In [1]: import numpy as np

In [2]: np.set_printoptions(suppress=True, linewidth=120)

In [3]: def rnd(a):
   ...:     return np.round(a, 3) + 0
   ...: 

In [4]: M = np.load("layer4.npy")

In [5]: M
Out[5]: 
array([[ 1.,  0.,  0.,  0.,  0.,  0.,  0.,  0.],
       [ 0.,  1.,  0.,  0.,  0.,  0.,  0.,  0.],
       [ 0.,  0.,  1.,  0.,  0.,  0.,  0.,  0.],
       [ 0.,  0.,  0.,  1.,  0.,  0.,  0.,  0.],
       [ 0.,  0.,  0.,  0., -1.,  0.,  0.,  0.],
       [ 0.,  0.,  0.,  0.,  0.,  1.,  0.,  0.],
       [ 0.,  0.,  0.,  0.,  0.,  0.,  1.,  0.],
       [ 0.,  0.,  0.,  0.,  0.,  0.,  0., -1.]])

In [6]: x0 = np.array([2, 3, -2, -2, 0, -2, 2, -2])

In [7]: y = M @ x0

In [8]: y
Out[8]: array([ 2.,  3., -2., -2.,  0., -2.,  2.,  2.])

In [9]: rnd(np.linalg.solve(M, y))
Out[9]: array([ 2.,  3., -2., -2.,  0., -2.,  2., -2.])

In [10]: rnd(np.linalg.solve(M, 4 * y))
Out[10]: array([ 8., 12., -8., -8.,  0., -8.,  8., -8.])

In [11]: mat = np.load("dump.npy")

In [12]: mat
Out[12]: 
array([[ 0.799,  1.315,  0.005,  0.57 , -0.338,  0.554,  0.192, -0.714,  0.14 ,  0.36 ],
       [ 0.442, -0.567,  0.163, -0.854, -0.936,  1.456, -0.02 , -0.053,  0.247,  1.037],
       [ 0.104, -1.516,  0.395, -1.184, -0.747,  1.706,  0.022,  0.23 ,  0.169,  1.09 ],
       [-1.484, -1.347,  0.073, -0.811, -0.103, -0.613, -0.933, -0.276, -0.061,  1.062],
       [ 2.295,  4.089, -0.452,  2.093, -0.124,  0.162,  0.937, -1.107,  0.431, -0.645],
       [ 0.941,  1.465, -0.154,  0.485, -0.147,  0.724,  0.225,  0.036,  0.191, -0.255],
       [ 0.515, -0.257,  0.135, -0.109, -0.16 ,  0.946,  0.323,  0.527, -0.211, -0.401],
       [ 0.52 ,  0.653, -0.724,  0.076, -0.08 , -0.791,  0.154,  1.086,  0.372, -1.254],
       [-1.262, -0.628,  0.23 , -0.009,  0.289, -1.501, -0.413, -1.306, -0.03 ,  1.063],
       [ 0.582, -0.062, -0.082, -0.672, -0.971,  1.084, -0.038, -0.078,  0.441,  0.929],
       [ 0.065, -0.082, -0.285, -0.324, -0.099,  0.187, -0.165,  0.9  , -0.03 , -0.559],
       [ 0.798,  1.472, -0.198,  0.645, -0.205,  0.291,  0.062, -0.274,  0.15 , -0.094],
       [-0.569, -1.411,  0.252, -0.413,  0.399,  0.174,  0.039,  0.771, -0.568, -0.589],
       [-0.195, -1.423,  0.406, -1.493, -1.216,  1.603, -0.277, -0.725,  0.353,  2.276],
       [ 0.493,  0.518, -0.223,  0.184, -0.388,  0.095,  0.09 , -0.002,  0.127, -0.088],
       [-0.406, -2.247,  0.369, -1.727, -0.831,  1.538, -0.288,  0.377,  0.175,  1.371],
       [ 0.968,  1.418, -0.194,  1.054,  0.511, -0.161,  0.621,  0.36 , -0.02 , -1.37 ],
       [ 0.442,  2.172, -0.066,  1.449,  0.418, -0.827,  0.222, -1.383,  0.128,  0.059],
       [ 0.069,  0.796, -0.152,  0.74 ,  0.692, -1.1  ,  0.316, -0.012, -0.123, -0.985],
       [-1.355, -1.173,  0.112, -0.407,  0.277, -0.773, -0.677, -0.164, -0.12 ,  0.569],
       [ 1.833,  2.033, -0.151,  0.4  , -0.888,  1.573,  0.496, -0.578,  0.642,  0.588],
       [-0.863, -1.485,  0.579, -0.729, -0.354,  0.647, -0.411, -0.861, -0.074,  1.693],
       [ 0.866,  1.166, -0.091,  0.574, -0.067,  0.6  ,  0.29 ,  0.03 ,  0.037, -0.382],
       [ 1.261,  1.096, -0.492,  0.73 ,  0.242, -0.033,  0.747,  1.406, -0.102, -2.195],
       [ 0.231, -0.926,  0.032, -1.314, -1.17 ,  1.538, -0.204,  0.12 ,  0.407,  1.335],
       [ 0.163, -0.524,  0.165, -0.302, -0.051,  0.556,  0.15 ,  0.309,  0.015, -0.007],
       [-1.932, -3.809,  0.785, -2.313, -0.989,  0.877, -0.963, -0.912,  0.181,  3.238],
       [-1.256, -1.346,  0.558, -0.207,  0.355, -0.269, -0.286, -0.922, -0.311,  1.073],
       [ 1.345,  2.08 , -0.16 ,  1.03 , -0.09 ,  0.624,  0.523, -0.471,  0.229, -0.264],
       [-0.761, -1.443, -0.061, -0.901,  0.115, -0.011, -0.475,  1.217, -0.12 , -0.363],
       [-1.225, -2.076,  0.249, -1.113, -0.049,  0.077, -0.596,  0.404, -0.164,  0.654],
       [ 0.542,  1.043, -0.292,  0.685,  0.289, -0.452,  0.357,  0.258, -0.038, -1.01 ],
       [-1.004, -1.425,  0.109, -0.719,  0.128, -0.826, -0.243,  0.031, -0.056,  0.31 ],
       [ 2.537,  2.185, -0.175,  0.422, -1.053,  2.07 ,  0.986, -0.219,  0.671,  0.123],
       [-0.206,  1.098, -0.296,  0.907,  0.538, -1.3  , -0.107, -0.283, -0.046, -0.635],
       [ 1.399,  4.092, -0.441,  2.884,  1.031, -1.41 ,  0.763, -0.885, -0.137, -1.854]])

In [13]: w, vecs = np.linalg.eigh(M)

In [14]: vecs.T @ vecs
Out[14]: 
array([[1., 0., 0., 0., 0., 0., 0., 0.],
       [0., 1., 0., 0., 0., 0., 0., 0.],
       [0., 0., 1., 0., 0., 0., 0., 0.],
       [0., 0., 0., 1., 0., 0., 0., 0.],
       [0., 0., 0., 0., 1., 0., 0., 0.],
       [0., 0., 0., 0., 0., 1., 0., 0.],
       [0., 0., 0., 0., 0., 0., 1., 0.],
       [0., 0., 0., 0., 0., 0., 0., 1.]])

In [15]: vecs @ np.diag(w) @ vecs.T
Out[15]: 
array([[ 1.,  0.,  0.,  0.,  0.,  0.,  0.,  0.],
       [ 0.,  1.,  0.,  0.,  0.,  0.,  0.,  0.],
       [ 0.,  0.,  1.,  0.,  0.,  0.,  0.,  0.],
       [ 0.,  0.,  0.,  1.,  0.,  0.,  0.,  0.],
       [ 0.,  0.,  0.,  0., -1.,  0.,  0.,  0.],
       [ 0.,  0.,  0.,  0.,  0.,  1.,  0.,  0.],
       [ 0.,  0.,  0.,  0.,  0.,  0.,  1.,  0.],
       [ 0.,  0.,  0.,  0.,  0.,  0.,  0., -1.]])

In [16]: np.unique(w.round(6) + 0, return_counts=True)[1]
Out[16]: array([2, 6])

In [17]: rnd(np.linalg.eigvalsh(M @ M))
Out[17]: array([1., 1., 1., 1., 1., 1., 1., 1.])
